% python3 -q
>>> import numpy as np
>>> import numpy.linalg as la
>>> np.set_printoptions(precision=2, suppress=True, linewidth=160)
>>> def rnd(a):
...     return np.round(a, 2) + 0
... 
>>> M = np.load("layer13.npy")
>>> M
array([[-2,  3,  0,  0,  0,  0],
       [ 3,  5,  0,  0,  0,  0],
       [-4,  3,  0,  0,  0,  0],
       [ 0,  0, -2,  3,  0,  0],
       [ 0,  0,  3,  5,  0,  0],
       [ 0,  0, -4,  3,  0,  0],
       [ 0,  0,  0,  0, -2,  3],
       [ 0,  0,  0,  0,  3,  5],
       [ 0,  0,  0,  0, -4,  3]])
>>> A2 = np.c_[M[:, :1] @ np.array([[8]]), np.array([3, 0, 1, 3, 1, 1, 1, 1, 1])]
>>> print(A2)
[[-16   3]
 [ 24   0]
 [-32   1]
 [  0   3]
 [  0   1]
 [  0   1]
 [  0   1]
 [  0   1]
 [  0   1]]
>>> rnd(la.lstsq(M, A2[:, 0])[0])
array([8., 0., 0., 0., 0., 0.])
>>> W0 = np.load("w.npy")
>>> print(W0)
[[ 1.98 -1.71  1.46]
 [-1.01  1.88 -2.11]
 [ 2.09 -0.69 -2.04]
 [-1.41 -0.15  2.64]
 [-1.03  0.06 -2.82]
 [-1.77 -2.29  0.78]
 [ 1.43 -2.45 -0.98]
 [-1.19 -0.7   2.66]
 [ 2.09  2.11  0.42]
 [-1.56 -0.15  2.56]
 [ 2.   -1.1   1.95]
 [-0.4   1.24  2.7 ]
 [ 2.05  1.12  1.89]
 [-0.55 -1.15  2.71]
 [ 1.46  2.34 -1.17]
 [-0.36 -2.98 -0.02]
 [-2.46  1.02  1.39]
 [-1.58 -1.98  1.61]
 [ 0.63 -2.93 -0.04]
 [-0.52  2.95  0.11]]
>>> rng = np.random.default_rng(8417)
>>> lab = rng.permutation(3)
>>> A2 = W0[:, lab] * rng.choice([-1, 1], 3)
>>> A2
array([[-1.71,  1.46, -1.98],
       [ 1.88, -2.11,  1.01],
       [-0.69, -2.04, -2.09],
       [-0.15,  2.64,  1.41],
       [ 0.06, -2.82,  1.03],
       [-2.29,  0.78,  1.77],
       [-2.45, -0.98, -1.43],
       [-0.7 ,  2.66,  1.19],
       [ 2.11,  0.42, -2.09],
       [-0.15,  2.56,  1.56],
       [-1.1 ,  1.95, -2.  ],
       [ 1.24,  2.7 ,  0.4 ],
       [ 1.12,  1.89, -2.05],
       [-1.15,  2.71,  0.55],
       [ 2.34, -1.17, -1.46],
       [-2.98, -0.02,  0.36],
       [ 1.02,  1.39,  2.46],
       [-1.98,  1.61,  1.58],
       [-2.93, -0.04, -0.63],
       [ 2.95,  0.11,  0.52]])
>>> U, _, vt = la.svd(W0.T @ A2)
>>> print(rnd(U @ vt))
[[ 0.  0. -1.]
 [ 1.  0.  0.]
 [ 0.  1.  0.]]
>>> vec = np.array([1, 3, 5])
>>> target = W0 @ vec
>>> coef, lr = np.zeros(3), 1 / la.norm(W0, 2) ** 2
>>> for i in range(15):
...     coef -= lr * W0.T @ (W0 @ coef - target)
...     if i % 5 == 0: print(i, round(la.norm(W0 @ coef - target), 2))
... 
0 13.94
5 0.31
10 0.01
>>> print(rnd(coef))
[1. 3. 5.]
>>> print(rnd(la.cond(W0)))
1.41
>>> data = np.loadtxt("case6.csv", delimiter=",")
>>> print(data)
[[2. 0. 0.]
 [0. 2. 0.]
 [0. 0. 2.]]
>>> vec = np.array([2, -1, -1])
>>> h = np.maximum(data @ vec, 0)
>>> np.maximum(data @ vec, 0) - np.maximum(-data @ vec, 0)
array([ 4., -2., -2.])
>>> np.maximum(data @ (3 * vec), 0)
array([12.,  0.,  0.])
>>> rnd(np.tanh(data @ vec))
array([ 1.  , -0.96, -0.96])
>>> data * (h > 1e-9)[:, None]
array([[2., 0., 0.],
       [0., 0., 0.],
       [0., 0., 0.]])
>>> w1 = np.array([[0, -1, 0, -1, 0], [2, -1, 1, 1, -1], [-2, 1, -1, 1, 1]])
>>> coef = np.array([-5, -3, 1, -2, 0])
>>> act = np.maximum(data @ w1 + coef, 0)
>>> act
array([[0., 0., 1., 0., 0.],
       [0., 0., 3., 0., 0.],
       [0., 0., 0., 0., 2.]])
>>> (act > 0).astype(int)
array([[0, 0, 1, 0, 0],
       [0, 0, 1, 0, 0],
       [0, 0, 0, 0, 1]])
>>> rnd((act > 0).mean(axis=0))
array([0.  , 0.  , 0.67, 0.  , 0.33])
>>> C = np.array([[-4, 3], [-2, -5], [3, -3], [-1, 2], [2, -1]])
>>> w1 @ C
array([[ 3,  3],
       [-6, 11],
       [ 4, -7]])
>>> rnd(np.sort(la.eigvals(data).real))
array([2., 2., 2.])
>>> np.flatnonzero(la.matrix_power((data != 0) + (data.T != 0) + np.eye(3), 3)[0])
array([0])
>>> rnd(la.det(data))
np.float64(8.0)
>>> mat = np.load("run7.npy")
>>> mat
array([[  1.,   1.,  -2.,   0.],
       [-18.,  12.,  -4., -10.],
       [ 30., -15.,   1.,  16.],
       [-30.,  15.,   0., -15.]])
>>> rnd(np.trace(la.pinv(mat) @ mat))
np.float64(3.0)
>>> np.allclose(mat[:-1].T @ la.lstsq(mat[:-1].T, mat[-1])[0], mat[-1])
True
>>> [round(float(x), 2) for x in la.svd(mat, compute_uv=False)[:3]]
[57.43, 4.84, 0.76]
>>> U, sigma, vt = la.svd(mat)
>>> evecs = vt[:(sigma > 1e-8).sum()]
>>> vec = mat[1] + 4 * mat[3] + rng.integers(2) * np.eye(4)[3]
>>> vec
array([-138.,   72.,   -4.,  -69.])
>>> np.allclose(evecs.T @ evecs @ vec, vec)
False
>>> rnd(la.norm(vec - evecs.T @ evecs @ vec))
np.float64(0.5)
>>> print(la.matrix_rank(np.vstack([mat, vec])))
4
>>> rnd(la.det(mat.T))
np.float64(0.0)
>>> rnd(la.eigvals(mat).sum().real)
np.float64(-1.0)
>>> print(np.einsum("ii->", mat))
-1.0
>>> rnd(la.det(2 * mat)), rnd(la.det(mat))
(np.float64(0.0), np.float64(0.0))
>>> m1 = np.load("arr.npy")
>>> m1
array([[ 15.66, -19.66,   6.24],
       [ 25.06,  -3.4 , -11.94],
       [ 17.86,  14.18, -33.59],
       [ 19.45, -11.49, -13.49],
       [ -5.71,   1.15,  20.83],
       [-28.26,  41.21,  -5.77],
       [  3.58, -19.93,  42.04],
       [ 26.41,   0.82,   0.91],
       [-38.36,  33.52,   2.78],
       [-27.71,  13.28,  10.32],
       [  5.04, -28.01,  -7.42]])
>>> proj = np.triu(np.array([[1, -1, 2, -1], [-2, 2, 1, -1], [1, -1, -1, 2], [1, 1, -2, 2]]), 1) + np.eye(4)
>>> A2 = proj @ mat @ la.inv(proj)
>>> rnd(np.poly(A2))
array([  1.,   1., -17.,  15.,   0.])
>>> la.matrix_rank(A2)
np.int64(3)
>>> proj @ mat - mat @ proj
array([[108., -56.,   3.,  63.],
       [ 60., -48.,  25.,  33.],
       [-60.,  60., -45., -17.],
       [  0., -30.,  45., -15.]])
>>> np.trace(A2), np.trace(mat)
(np.float64(-1.0), np.float64(-1.0))
>>> rnd(la.det(A2))
np.float64(0.0)
>>> th = np.radians(98)
>>> Rm = np.eye(3)
>>> Rm[2, 2] = Rm[1, 1] = np.cos(th)
>>> Rm[2, 1], Rm[1, 2] = -np.sin(th), np.sin(th)
>>> rnd(Rm)
array([[ 1.  ,  0.  ,  0.  ],
       [ 0.  , -0.14,  0.99],
       [ 0.  , -0.99, -0.14]])
>>> A2 = m1 @ Rm.T
>>> np.allclose(m1 @ m1.T, A2 @ A2.T)
True
>>> rnd(la.det(Rm)), rnd(np.trace(Rm))
(np.float64(1.0), np.float64(0.72))
>>> rnd(np.sort(la.eigvals(Rm).real))
array([-0.14, -0.14,  1.  ])
>>> rnd(Rm @ Rm)
array([[ 1.  ,  0.  ,  0.  ],
       [ 0.  , -0.96, -0.28],
       [ 0.  ,  0.28, -0.96]])
>>> print((Rm != 0).astype(int))
[[1 0 0]
 [0 1 1]
 [0 1 1]]
>>> E = np.loadtxt("out10.csv", delimiter=",")
>>> rnd(E)
array([[0.43, 0.29, 0.29],
       [0.  , 1.  , 0.  ],
       [0.  , 0.  , 1.  ]])
>>> evals, evecs = la.eig(E)
>>> rnd(np.sort(la.eigvals(E.T)))
array([0.43, 1.  , 1.  ])
>>> rnd(evals)
array([0.43, 1.  , 1.  ])
>>> rnd(np.prod(evals))
np.float64(0.43)
>>> rnd(np.prod(np.diag(E))), rnd(la.det(E))
(np.float64(0.43), np.float64(0.43))
>>> r0, r1 = E[2], E[1]
>>> print(r0 @ r1)
0.0
>>> pr = (r0 @ r1) / (r0 @ r0) * r0
>>> rnd(la.norm(r0 + r1) ** 2 + la.norm(r0 - r1) ** 2)
np.float64(4.0)
>>> r1 - pr
array([0., 1., 0.])
>>> rnd(la.norm(E, "nuc"))
np.float64(2.48)
>>> rnd(la.norm(E[2], 1)), rnd(la.norm(E[2], np.inf))
(np.float64(1.0), np.float64(1.0))
>>> rnd(la.norm(E) ** 2 / la.norm(E, 2) ** 2)
np.float64(1.97)
>>> rnd(la.norm(E[2] - E[0]))
np.float64(0.88)
>>> rnd(la.norm(E, 1)), rnd(la.norm(E, np.inf))
(np.float64(1.29), np.float64(1.0))
>>> print(rnd(E[2] @ E[0]))
0.29
>>> rnd(la.norm(E, axis=1))
array([0.59, 1.  , 1.  ])
>>> vec = np.array([3, 3, 0])
>>> target = E @ vec
>>> print(rnd(target))
[2.14 3.   0.  ]
>>> print(rnd(la.solve(E, -2 * target)))
[-6. -6.  0.]
>>> A = np.load("x.npy")
>>> A
array([[ 9.,  0.,  6.,  6.],
       [ 0.,  5.,  0.,  0.],
       [ 6.,  0., 14.,  9.],
       [ 6.,  0.,  9., 14.]])
>>> proj = np.triu(np.array([[2, 3, -1, 9], [-2, -6, -5, 6], [-3, 3, -8, -3], [3, 3, 3, -4]]), 1) + np.eye(4)
>>> A2 = proj @ A @ la.inv(proj)
>>> print(A2)
[[   57.  -156.  -650. -1404.]
 [    6.   -13.   -75.  -162.]
 [  -12.    36.   155.   324.]
 [    6.   -18.   -75.  -157.]]
>>> rnd(np.poly(A2))
array([    1.,   -42.,   480., -2150.,  3375.])
>>> np.trace(A2), np.trace(A)
(np.float64(42.0), np.float64(42.0))
>>> proj @ A - A @ proj
array([[ 48., -12.,  76.,  54.],
       [  6.,   0.,   9.,   9.],
       [-18., -18., -21., -54.],
       [  0., -18.,   6., -27.]])
>>> Q, _ = la.qr(np.array([[-0.1, 0.0, 0.7, 0.1],
...     [-0.4, 2.2, 0.5, 0.1],
...     [1.5, -1.4, -1.3, -1.0],
...     [0.8, -0.7, 0.3, -0.2]]))
>>> evecs, _ = la.qr(np.array([[-0.9, -1.2, -0.7], [-1.1, 0.4, 0.7], [0.3, 0.4, -0.3]]))
>>> sigma = 3 * 0.9 ** np.arange(3)
>>> arr = Q[:, :3] * sigma @ evecs[:3]
>>> rnd(arr)
array([[-0.33,  0.11, -1.43],
       [ 2.41,  1.23, -0.24],
       [-1.04,  1.98,  1.6 ],
       [-0.96,  1.63, -1.24]])
>>> Q, Rm = la.qr(arr)
>>> rnd(Rm)
array([[ 2.81, -0.25, -0.22],
       [ 0.  , -2.83, -0.23],
       [ 0.  ,  0.  , -2.47]])
>>> np.allclose(Rm.T @ Rm, arr.T @ arr)
True
>>> rnd(Q)
array([[-0.12, -0.03,  0.59],
       [ 0.86, -0.51,  0.07],
       [-0.37, -0.67, -0.55],
       [-0.34, -0.55,  0.58]])
>>> rnd(abs(Rm[0, 0])), rnd(la.norm(arr[:, 0]))
(np.float64(2.81), np.float64(2.81))
>>> lab = rng.permutation(3)
>>> A2 = arr[:, lab] * rng.choice([-1, 1], 3)
>>> rnd(A2)
array([[-1.43, -0.11,  0.33],
       [-0.24, -1.23, -2.41],
       [ 1.6 , -1.98,  1.04],
       [-1.24, -1.63,  0.96]])
>>> U, _, vt = la.svd(arr.T @ A2)
>>> lab
array([2, 1, 0])
>>> rnd(la.lstsq(arr, A2)[0])
array([[ 0.,  0., -1.],
       [ 0., -1.,  0.],
       [ 1.,  0.,  0.]])
>>> vec = np.array([1, -3, -3])
>>> target = arr @ vec
>>> coef, lr = np.zeros(3), 1 / la.norm(arr, 2) ** 2
>>> for i in range(5):
...     coef -= lr * arr.T @ (arr @ coef - target)
...     if i % 1 == 0: print(i, round(la.norm(arr @ coef - target), 2))
... 
0 1.72
1 0.56
2 0.19
3 0.07
4 0.02
>>> rnd(la.cond(arr))
np.float64(1.23)
